% python3 -q
>>> import numpy as np
>>> np.set_printoptions(precision=2, suppress=True, linewidth=200, sign=" ")
>>> W0 = np.loadtxt("mat.csv", delimiter=",")
>>> W0
array([[-3.,  2.,  2.,  2.,  2., -2.,  1.,  1.,  2., -3.,  0.,  0.],
       [ 0.,  3., -2., -1.,  1.,  2., -3., -2.,  0.,  3.,  0.,  0.],
       [ 3., -3.,  1.,  2.,  3.,  1.,  0.,  2., -1., -1.,  1.,  0.],
       [ 1., -3.,  2.,  2.,  3., -1., -2., -1.,  3., -1.,  0.,  0.],
       [ 0.,  2., -3.,  2., -1.,  3.,  1., -3.,  1.,  0., -1.,  0.],
       [ 2., -3.,  1., -1.,  2., -1.,  2.,  2., -2., -1.,  0.,  0.],
       [ 1., -2.,  1.,  3.,  0.,  2., -2.,  0., -1., -3.,  0.,  0.],
       [ 1., -3., -2., -1., -1., -3.,  1., -3.,  3.,  1.,  0.,  0.],
       [-1.,  0., -1., -3., -2.,  0.,  1.,  3.,  3.,  1.,  0.,  0.],
       [-1.,  2.,  3., -2., -1., -3.,  1.,  2., -1.,  2.,  0.,  0.],
       [ 3.,  3., -1.,  3., -3.,  1.,  2., -1., -1.,  3., -2.,  0.],
       [ 0.,  0.,  0.,  0.,  0.,  0.,  0.,  0.,  0.,  0.,  0.,  2.]])
>>> O, Rm = np.linalg.qr(W0)
>>> np.round(O @ Rm, 2) + 0
array([[-3.,  2.,  2.,  2.,  2., -2.,  1.,  1.,  2., -3.,  0.,  0.],
       [ 0.,  3., -2., -1.,  1.,  2., -3., -2.,  0.,  3.,  0.,  0.],
       [ 3., -3.,  1.,  2.,  3.,  1.,  0.,  2., -1., -1.,  1.,  0.],
       [ 1., -3.,  2.,  2.,  3., -1., -2., -1.,  3., -1.,  0.,  0.],
       [ 0.,  2., -3.,  2., -1.,  3.,  1., -3.,  1.,  0., -1.,  0.],
       [ 2., -3.,  1., -1.,  2., -1.,  2.,  2., -2., -1.,  0.,  0.],
       [ 1., -2.,  1.,  3.,  0.,  2., -2.,  0., -1., -3.,  0.,  0.],
       [ 1., -3., -2., -1., -1., -3.,  1., -3.,  3.,  1.,  0.,  0.],
       [-1.,  0., -1., -3., -2.,  0.,  1.,  3.,  3.,  1.,  0.,  0.],
       [-1.,  2.,  3., -2., -1., -3.,  1.,  2., -1.,  2.,  0.,  0.],
       [ 3.,  3., -1.,  3., -3.,  1.,  2., -1., -1.,  3., -2.,  0.],
       [ 0.,  0.,  0.,  0.,  0.,  0.,  0.,  0.,  0.,  0.,  0.,  2.]])
>>> np.trace(O @ O.T)
np.float64(12.0)
>>> np.round(O.T @ O, 2) + 0
array([[ 1.,  0.,  0.,  0.,  0.,  0.,  0.,  0.,  0.,  0.,  0.,  0.],
       [ 0.,  1.,  0.,  0.,  0.,  0.,  0.,  0.,  0.,  0.,  0.,  0.],
       [ 0.,  0.,  1.,  0.,  0.,  0.,  0.,  0.,  0.,  0.,  0.,  0.],
       [ 0.,  0.,  0.,  1.,  0.,  0.,  0.,  0.,  0.,  0.,  0.,  0.],
       [ 0.,  0.,  0.,  0.,  1.,  0.,  0.,  0.,  0.,  0.,  0.,  0.],
       [ 0.,  0.,  0.,  0.,  0.,  1.,  0.,  0.,  0.,  0.,  0.,  0.],
       [ 0.,  0.,  0.,  0.,  0.,  0.,  1.,  0.,  0.,  0.,  0.,  0.],
       [ 0.,  0.,  0.,  0.,  0.,  0.,  0.,  1.,  0.,  0.,  0.,  0.],
       [ 0.,  0.,  0.,  0.,  0.,  0.,  0.,  0.,  1.,  0.,  0.,  0.],
       [ 0.,  0.,  0.,  0.,  0.,  0.,  0.,  0.,  0.,  1.,  0.,  0.],
       [ 0.,  0.,  0.,  0.,  0.,  0.,  0.,  0.,  0.,  0.,  1.,  0.],
       [ 0.,  0.,  0.,  0.,  0.,  0.,  0.,  0.,  0.,  0.,  0.,  1.]])
